$ python -q
>>> import numpy as np
>>> import numpy.linalg as la
>>> np.set_printoptions(suppress=True, linewidth=100)
>>> F = np.loadtxt("out15.csv", delimiter=",")
>>> F
array([[ 2.,  4.,  2.,  0.,  0., -1.],
       [ 4.,  0., -2., -2., -4., -2.],
       [ 2., -2.,  2.,  0.,  0., -1.],
       [ 0., -2.,  0., -4.,  0.,  2.],
       [ 0., -4.,  0.,  0.,  2.,  0.],
       [-1., -2., -1.,  2.,  0., -4.]])
>>> # symmetric
>>> r0 = np.array([5, -5, 3, 1, 3, -3])
>>> Y = F + np.outer(r0, np.eye(6)[2])
>>> la.matrix_rank(la.inv(Y) - la.inv(F), tol=1e-8)
np.int64(1)
>>> round(float(la.det(Y) / la.det(F)), 3), round(float(1 + la.solve(F, r0)[2]), 3)
(1.766, 1.766)
>>> w, vecs = la.eigh(F)
>>> np.round(la.svd(F, compute_uv=False), 3)
array([7.297, 6.502, 6.095, 3.923, 1.68 , 1.057])
>>> np.round(vecs.T @ F @ vecs, 3) + 0
array([[-6.502,  0.   ,  0.   ,  0.   ,  0.   ,  0.   ],
       [ 0.   , -6.095,  0.   ,  0.   ,  0.   ,  0.   ],
       [ 0.   ,  0.   , -1.68 ,  0.   ,  0.   ,  0.   ],
       [ 0.   ,  0.   ,  0.   ,  1.057,  0.   ,  0.   ],
       [ 0.   ,  0.   ,  0.   ,  0.   ,  3.923,  0.   ],
       [ 0.   ,  0.   ,  0.   ,  0.   ,  0.   ,  7.297]])
>>> print((w > 1e-8).sum(), (w < -1e-8).sum())
3 3
>>> np.round(la.eigvalsh(F + -3 * np.eye(6)), 3)
array([-9.502, -9.095, -4.68 , -1.943,  0.923,  4.297])
>>> np.abs(vecs[:, -1]).round(6).argmax()
np.int64(1)
>>> print(np.round(np.abs(vecs[:, -1]), 3))
[0.523 0.653 0.014 0.149 0.493 0.187]
>>> np.round(la.eigvalsh(F @ F), 3)
array([ 1.118,  2.824, 15.392, 37.15 , 42.275, 53.24 ])
>>> O, R = la.qr(F)
>>> print(np.allclose(R.T @ R, F.T @ F))
True
>>> round(float(abs(R[0, 0])), 3), round(la.norm(F[:, 0]), 3)
(5.0, np.float64(5.0))
>>> print(np.round(np.abs(np.diag(R)), 3))
[5.    6.524 3.49  4.341 1.53  2.667]
>>> O.shape, R.shape
((6, 6), (6, 6))
>>> m1 = np.load("mat.npy")
>>> m1
array([[  1.99 ,  -5.494,  -5.492,  -7.492,  -0.998,   3.494,   6.742,  -4.998],
       [ -2.561,  -3.163,  -3.051,  -5.051,  -0.888,   1.163,   3.301,  -4.888],
       [  1.324,  -2.604,   2.512,   0.512,   4.116,   0.604,   4.964,   0.116],
       [  0.171,  -5.538,  -7.442,  -9.442,  -2.904,   3.538,   5.855,  -6.904],
       [ -0.244,  -3.023,  -0.312,  -2.312,   1.711,   1.023,   4.389,  -2.289],
       [ -2.151,  -2.599,  -0.949,  -2.949,   0.65 ,   0.599,   3.224,  -3.35 ],
       [ -0.689,  -2.662,   0.325,  -1.675,   1.987,   0.662,   3.987,  -2.013],
       [  3.433,  -5.937,  -5.378,  -7.378,  -0.441,   3.937,   7.685,  -4.441],
       [  1.513,  -4.728,  -3.672,  -5.672,   0.056,   2.728,   6.12 ,  -3.944],
       [  3.883,  -4.256,   0.114,  -1.886,   3.37 ,   2.256,   7.07 ,  -0.63 ],
       [  2.034,  -3.987,  -0.926,  -2.926,   2.06 ,   1.987,   6.011,  -1.94 ],
       [  0.353,  -3.343,  -0.676,  -2.676,   1.667,   1.343,   4.848,  -2.333],
       [  0.208,  -3.288,  -0.657,  -2.657,   1.631,   1.288,   4.748,  -2.369],
       [ -1.296,  -5.114,  -7.638,  -9.638,  -3.524,   3.114,   4.909,  -7.524],
       [ -3.995,  -3.568,  -5.697,  -7.697,  -3.13 ,   1.568,   2.786,  -7.13 ],
       [  0.627,  -2.171,   3.113,   1.113,   4.285,   0.171,   4.399,   0.285],
       [ -0.218,  -6.533, -10.817, -12.817,  -5.284,   4.533,   6.157,  -9.284],
       [  3.204,  -4.038,   0.091,  -1.909,   3.129,   2.038,   6.621,  -0.871],
       [  3.374,  -6.056,  -5.795,  -7.795,  -0.739,   4.056,   7.715,  -4.739],
       [  2.555,  -4.088,  -0.709,  -2.709,   2.379,   2.088,   6.322,  -1.621],
       [  3.878,  -6.259,  -5.9  ,  -7.9  ,  -0.641,   4.259,   8.069,  -4.641],
       [  0.082,  -3.464,  -1.312,  -3.312,   1.153,   1.464,   4.773,  -2.847],
       [  0.804,  -5.282,  -6.042,  -8.042,  -1.76 ,   3.282,   6.043,  -5.76 ],
       [ -0.903,  -4.458,  -5.278,  -7.278,  -1.819,   2.458,   4.777,  -5.819],
       [  3.361,  -2.537,   4.752,   2.752,   6.288,   0.537,   5.949,   2.288],
       [  0.128,  -3.195,  -0.456,  -2.456,   1.739,   1.195,   4.661,  -2.261],
       [ -2.096,  -1.823,   1.434,  -0.566,   2.257,  -0.177,   2.864,  -1.743],
       [ -1.832,  -4.208,  -5.456,  -7.456,  -2.248,   2.208,   4.188,  -6.248]])
>>> # rows and columns are dependent
>>> left, s = la.svd(m1)
Traceback (most recent call last):
  File "<python-input-26>", line 1, in <module>
    left, s = la.svd(m1)
    ^^^^^^^
ValueError: too many values to unpack (expected 2)
>>> left, s, Vt = la.svd(m1, full_matrices=False)
>>> print(np.round(left.T @ left, 3) + 0)
[[1. 0. 0. 0. 0. 0. 0. 0.]
 [0. 1. 0. 0. 0. 0. 0. 0.]
 [0. 0. 1. 0. 0. 0. 0. 0.]
 [0. 0. 0. 1. 0. 0. 0. 0.]
 [0. 0. 0. 0. 1. 0. 0. 0.]
 [0. 0. 0. 0. 0. 1. 0. 0.]
 [0. 0. 0. 0. 0. 0. 1. 0.]
 [0. 0. 0. 0. 0. 0. 0. 1.]]
>>> (s > 1e-8).sum()
np.int64(6)
>>> print(np.round(np.abs(Vt[0]), 3))
[0.048 0.383 0.376 0.537 0.073 0.222 0.458 0.396]
>>> np.allclose(left * s @ Vt, m1)
True
>>> [round(float(x), 3) for x in la.svd(m1, compute_uv=False)[:3]]
[56.583, 24.394, 10.078]
>>> print(np.round(la.norm(m1, 2) / la.norm(m1), 3))
0.906
>>> W2 = np.sign(np.array([[3, 1, 5, 3], [0, 0, 4, 1], [0, 3, 0, 0], [1, 1, 1, 1]]))
>>> Y = (np.tril(W2, -1) + np.eye(4)) @ (np.triu(W2, 1) + np.eye(4))
>>> w = np.array([2, 5, 2, 0])
>>> feats = np.rint(Y * w @ la.inv(Y)) + 0
>>> feats
array([[  7.,   6.,   2.,  -5.],
       [  5.,   8.,   2.,  -5.],
       [  5.,   6.,   4.,  -5.],
       [ 12.,  12.,   6., -10.]])
>>> r0 = np.array([2, -2, -3])
>>> print(np.cross(feats[3, :3], feats[1, :3]))
[-24.   6.  36.]
>>> np.polyval(r0, feats[3])
array([261., 261.,  57., 217.])
>>> np.convolve(feats[3], r0)
array([ 24.,   0., -48., -68.,   2.,  30.])
>>> rng = np.random.default_rng(64)
>>> Y = feats + rng.integers(-2, 3, (4, 3)) @ rng.integers(-2, 3, (3, 4))
>>> Y
array([[ 11.,   2.,   4.,  -9.],
       [  3.,  10.,   1.,  -3.],
       [  3.,   4.,   1.,  -5.],
       [ 16.,  12.,  10., -12.]])
>>> la.matrix_rank(Y - feats, tol=1e-8)
np.int64(2)
>>> Y - feats
array([[ 4., -4.,  2., -4.],
       [-2.,  2., -1.,  2.],
       [-2., -2., -3.,  0.],
       [ 4.,  0.,  4., -2.]])
>>> M = np.loadtxt("a.csv", delimiter=",")
>>> M
array([[-1.635, -0.812,  0.03 , -0.012,  1.661,  0.022,  2.475,  0.832,  0.804,  0.813,  0.   ,
         0.042, -0.825],
       [-1.037, -0.488,  0.008,  0.042,  1.012,  0.007,  1.526,  0.506,  0.532,  0.467, -0.005,
         0.034, -0.533],
       [ 0.797,  0.432, -0.02 ,  0.008, -0.804,  0.   , -1.265, -0.408, -0.404, -0.362,  0.016,
         0.029,  0.412],
       [ 2.005,  1.046,  0.01 ,  0.029, -2.028,  0.028, -3.054, -0.999, -1.008, -1.01 , -0.023,
        -0.037,  1.016],
       [-0.803, -0.406, -0.017,  0.012,  0.792, -0.005,  1.238,  0.393,  0.412,  0.393, -0.034,
        -0.023, -0.401],
       [-4.202, -2.082, -0.009,  0.015,  4.195,  0.016,  6.291,  2.116,  2.142,  2.103,  0.006,
         0.016, -2.102],
       [ 0.894,  0.447, -0.002,  0.012, -0.875,  0.   , -1.368, -0.479, -0.505, -0.462, -0.011,
        -0.011,  0.443],
       [ 2.146,  1.051,  0.018, -0.018, -2.143,  0.005, -3.193, -1.08 , -1.077, -1.07 , -0.028,
         0.025,  1.105],
       [-1.111, -0.591,  0.005,  0.008,  1.167,  0.038,  1.723,  0.57 ,  0.562,  0.602, -0.013,
         0.005, -0.59 ],
       [ 4.912,  2.443, -0.028,  0.014, -4.94 ,  0.001, -7.341, -2.459, -2.472, -2.442,  0.004,
         0.031,  2.457],
       [-0.11 , -0.096,  0.001,  0.003,  0.122, -0.012,  0.124,  0.074,  0.024,  0.039,  0.01 ,
        -0.012, -0.079],
       [-0.623, -0.285, -0.011, -0.026,  0.581, -0.034,  0.924,  0.306,  0.314,  0.313, -0.013,
         0.   , -0.317],
       [ 2.849,  1.391,  0.024,  0.001, -2.835,  0.003, -4.272, -1.464, -1.386, -1.441,  0.014,
        -0.004,  1.415],
       [-1.067, -0.545, -0.017,  0.006,  1.062,  0.017,  1.613,  0.57 ,  0.573,  0.483, -0.024,
        -0.022, -0.529],
       [-0.053,  0.001, -0.036,  0.002, -0.013, -0.004,  0.024,  0.019,  0.   ,  0.028,  0.015,
         0.02 , -0.028],
       [ 0.053,  0.028,  0.007,  0.018, -0.034, -0.005, -0.099,  0.   , -0.033, -0.022,  0.001,
        -0.016,  0.03 ],
       [-0.246, -0.123, -0.028, -0.008,  0.254, -0.006,  0.382,  0.169,  0.133,  0.127,  0.029,
         0.019, -0.143],
       [ 2.511,  1.243, -0.015,  0.033, -2.467, -0.005, -3.724, -1.249, -1.272, -1.236,  0.02 ,
        -0.014,  1.269],
       [-0.942, -0.483, -0.013,  0.027,  0.921,  0.014,  1.394,  0.495,  0.479,  0.446,  0.   ,
        -0.04 , -0.499],
       [ 0.68 ,  0.337,  0.   , -0.002, -0.645, -0.027, -0.989, -0.321, -0.34 , -0.321, -0.017,
         0.01 ,  0.273],
       [-2.872, -1.446, -0.02 ,  0.039,  2.878,  0.   ,  4.309,  1.468,  1.44 ,  1.416,  0.046,
        -0.013, -1.415],
       [-2.939, -1.447, -0.017, -0.016,  2.938, -0.018,  4.394,  1.493,  1.505,  1.493, -0.028,
        -0.013, -1.455],
       [ 1.584,  0.846,  0.006,  0.014, -1.627,  0.014, -2.431, -0.794, -0.837, -0.823,  0.015,
        -0.016,  0.84 ],
       [ 0.432,  0.232,  0.005,  0.01 , -0.406,  0.037, -0.64 , -0.212, -0.202, -0.209,  0.045,
        -0.007,  0.226],
       [-3.316, -1.707, -0.02 ,  0.009,  3.304,  0.005,  4.999,  1.713,  1.651,  1.695,  0.028,
        -0.016, -1.689],
       [-0.778, -0.417, -0.014,  0.017,  0.778,  0.026,  1.191,  0.38 ,  0.409,  0.405,  0.007,
         0.018, -0.387],
       [-1.331, -0.665, -0.003, -0.008,  1.329,  0.052,  1.937,  0.64 ,  0.633,  0.665, -0.004,
         0.038, -0.686],
       [ 0.106,  0.076,  0.009, -0.068, -0.109,  0.029, -0.219, -0.072, -0.055, -0.063, -0.007,
         0.023,  0.047],
       [-2.091, -1.049,  0.006,  0.012,  2.102, -0.011,  3.164,  1.035,  1.055,  1.071, -0.009,
        -0.019, -1.059],
       [-2.354, -1.135, -0.002,  0.004,  2.348, -0.015,  3.521,  1.193,  1.168,  1.165,  0.009,
         0.018, -1.164],
       [-1.668, -0.808, -0.017, -0.03 ,  1.652, -0.004,  2.453,  0.828,  0.843,  0.84 ,  0.009,
        -0.009, -0.848],
       [ 0.78 ,  0.402,  0.009, -0.014, -0.755, -0.003, -1.16 , -0.382, -0.406, -0.392,  0.002,
        -0.006,  0.334],
       [ 0.826,  0.422, -0.033, -0.008, -0.834,  0.028, -1.219, -0.441, -0.382, -0.41 ,  0.03 ,
        -0.022,  0.408],
       [-1.236, -0.612,  0.021, -0.036,  1.249,  0.023,  1.813,  0.593,  0.637,  0.604,  0.01 ,
        -0.022, -0.592]])
>>> P = M @ la.solve(M.T @ M, M.T)
>>> np.round(np.trace(P), 3)
np.float64(13.0)
>>> np.allclose(P @ P, P)
True
>>> J = np.load("sample6.npy")
>>> J
array([[7, 2, 7, 2],
       [6, 9, 6, 9],
       [7, 2, 7, 2],
       [6, 9, 6, 9]])
>>> # columns 0 and 2 are equal
>>> print((J + J.T) / 2)
[[7. 4. 7. 4.]
 [4. 9. 4. 9.]
 [7. 4. 7. 4.]
 [4. 9. 4. 9.]]
>>> np.round(np.abs(la.eigvals(J)).max(), 3)
np.float64(23.211)
>>> (J - J.T) / 2
array([[ 0., -2.,  0., -2.],
       [ 2.,  0.,  2.,  0.],
       [ 0., -2.,  0., -2.],
       [ 2.,  0.,  2.,  0.]])
>>> np.trace(J)
np.int64(32)
>>> np.allclose(J @ J.T, J.T @ J)
False
>>> np.round(np.sort(np.abs(la.eigvals(J))), 3) + 0
array([ 0.   ,  0.   ,  8.789, 23.211])
>>> left, s, Vt = la.svd(J)
>>> vecs = Vt[:(s > 1e-8).sum()]
>>> x0 = J[2] + 3 * J[1] + rng.integers(2) * np.eye(4)[0]
>>> print(x0)
[26. 29. 25. 29.]
>>> np.round(np.diag(vecs.T @ vecs), 3)
array([0.5, 0.5, 0.5, 0.5])
>>> la.matrix_rank(np.vstack([J, x0]))
np.int64(3)
>>> np.round(la.norm(x0 - vecs.T @ vecs @ x0), 3)
np.float64(0.707)
>>> A = np.load("dump.npy")
>>> A.round(3)
array([[  1.053,  -6.996,  -0.901,  11.471,  -4.223,   7.084,   7.563,  -6.587,   6.996],
       [ -0.728,  -6.852,  -3.159,  11.493,  -1.549,   9.37 ,   6.631,  -5.416,   6.852],
       [  5.104,  -5.582,   4.799,   8.526,  -9.64 ,  -0.241,   7.916,  -7.763,   5.582],
       [ -6.349,  -2.984,  -9.182,   5.892,   8.196,  12.419,   0.227,   1.19 ,   2.984],
       [ -0.35 ,   6.987,   1.808, -11.559,   3.186,  -8.045,  -7.244,   6.165,  -6.987],
       [  7.378,  -1.649,   9.014,   1.656, -11.481,  -8.186,   4.929,  -5.747,   1.649],
       [ -6.341,  -2.997,  -9.176,   5.913,   8.179,  12.424,   0.244,   1.174,   2.997],
       [  5.035,  -5.635,   4.693,   8.623,  -9.559,  -0.082,   7.939,  -7.768,   5.635],
       [ -0.29 ,   6.983,   1.884, -11.562,   3.097,  -8.123,  -7.214,   6.127,  -6.983],
       [ -3.173,  -5.973,  -6.038,  10.392,   2.382,  11.676,   4.661,  -3.228,   5.973],
       [  3.711,  -6.409,   2.728,  10.104,  -7.907,   2.693,   8.14 ,  -7.649,   6.409],
       [ -2.816,  -6.156,  -5.635,  10.644,   1.787,  11.406,   5.004,  -3.594,   6.156],
       [ -5.528,   5.219,  -5.465,  -7.86 ,  10.125,   1.271,  -7.735,   7.704,  -5.219],
       [  6.199,  -4.479,   6.573,   6.531, -10.828,  -3.102,   7.279,  -7.466,   4.479],
       [  7.44 ,  -0.789,   9.374,   0.216, -11.243,  -9.323,   4.083,  -5.049,   0.789],
       [ -0.535,  -6.887,  -2.921,  11.523,  -1.846,   9.146,   6.752,  -5.559,   6.887],
       [  1.189,  -6.99 ,  -0.723,  11.442,  -4.421,   6.889,   7.618,  -6.662,   6.99 ],
       [  1.114,   6.768,   3.631, -11.41 ,   0.949,  -9.801,  -6.376,   5.117,  -6.768],
       [ -7.001,   3.067,  -8.068,  -4.067,  11.468,   5.934,  -6.201,   6.734,  -3.067],
       [ -7.137,  -1.241,  -9.638,   3.112,  10.022,  11.381,  -1.89 ,   3.14 ,   1.241],
       [  6.308,  -4.33 ,   6.763,   6.268, -10.933,  -3.435,   7.177,  -7.404,   4.33 ],
       [  6.652,   2.442,   9.399,  -5.036,  -8.849, -12.176,   0.457,  -1.83 ,  -2.442],
       [ -6.504,  -2.719,  -9.297,   5.474,   8.526,  12.31 ,  -0.111,   1.507,   2.719],
       [ -2.371,   6.837,  -0.857, -11.013,   6.101,  -5.067,  -7.984,   7.226,  -6.837],
       [ -7.403,   0.057,  -9.562,   0.995,  10.909,  10.165,  -3.324,   4.403,  -0.057],
       [ -4.423,  -5.147,  -7.389,   9.204,   4.536,  12.396,   3.271,  -1.788,   5.147],
       [ -3.137,  -5.992,  -5.998,  10.419,   2.322,  11.65 ,   4.696,  -3.266,   5.992],
       [ -2.066,  -6.476,  -4.769,  11.065,   0.562,  10.76 ,   5.659,  -4.308,   6.476],
       [  1.845,   6.554,   4.509, -11.163,  -0.208, -10.551,  -5.837,   4.505,  -6.554],
       [  4.51 ,  -5.993,   3.898,   9.296,  -8.924,   1.08 ,   8.071,  -7.765,   5.993],
       [ -4.701,  -4.917,  -7.674,   8.863,   5.032,  12.5  ,   2.916,  -1.429,   4.917],
       [  1.878,   6.543,   4.547, -11.149,  -0.26 , -10.583,  -5.811,   4.476,  -6.543],
       [  0.286,   6.925,   2.611, -11.55 ,   2.227,  -8.848,  -6.901,   5.738,  -6.925],
       [ -6.006,   4.718,  -6.246,  -6.956,  10.636,   2.544,  -7.437,   7.557,  -4.718],
       [ -2.994,   6.675,  -1.715, -10.652,   6.955,  -4.009,  -8.094,   7.454,  -6.675],
       [  2.619,  -6.78 ,   1.196,  10.881,  -6.444,   4.655,   8.035,  -7.323,   6.78 ],
       [ -1.567,  -6.644,  -4.178,  11.271,  -0.236,  10.276,   6.05 ,  -4.745,   6.644],
       [  6.859,   2.001,   9.524,  -4.333,  -9.322, -11.923,   0.996,  -2.328,  -2.001],
       [ -1.992,   6.907,  -0.342, -11.186,   5.57 ,  -5.678,  -7.888,   7.063,  -6.907],
       [ -0.79 ,  -6.84 ,  -3.235,  11.482,  -1.453,   9.44 ,   6.592,  -5.369,   6.84 ],
       [ -5.325,   5.401,  -5.145,  -8.192,   9.897,   0.77 ,  -7.83 ,   7.739,  -5.401],
       [ -2.901,   6.703,  -1.586, -10.712,   6.829,  -4.171,  -8.081,   7.424,  -6.703],
       [  6.392,   2.913,   9.214,  -5.781,  -8.286, -12.391,  -0.136,  -1.275,  -2.913],
       [  5.051,  -5.623,   4.717,   8.601,  -9.578,  -0.118,   7.934,  -7.767,   5.623],
       [ -7.029,   2.995,  -8.128,  -3.943,  11.482,   6.061,  -6.14 ,   6.689,  -2.995],
       [ -5.473,   5.27 ,  -5.378,  -7.953,  10.064,   1.133,  -7.762,   7.715,  -5.27 ],
       [ -0.862,  -6.825,  -3.324,  11.468,  -1.342,   9.522,   6.545,  -5.314,   6.825],
       [  4.461,  -6.023,   3.824,   9.353,  -8.862,   1.186,   8.079,  -7.761,   6.023]])
>>> C2 = np.cov(A, rowvar=False)
>>> np.round(A.std(axis=0), 3)
array([4.604, 5.436, 5.882, 8.93 , 7.45 , 8.275, 6.23 , 5.797, 5.436])
>>> np.round(np.polyfit(A[:, 6], A[:, 2], 1), 3)
array([ 0.205, -1.006])
>>> C2.shape
(9, 9)
>>> np.argwhere(np.triu(np.abs(np.corrcoef(A.T)) > 0.8, 1))
array([[0, 2],
       [0, 4],
       [1, 3],
       [1, 6],
       [1, 7],
       [1, 8],
       [2, 4],
       [2, 5],
       [3, 6],
       [3, 7],
       [3, 8],
       [4, 7],
       [6, 7],
       [6, 8],
       [7, 8]])
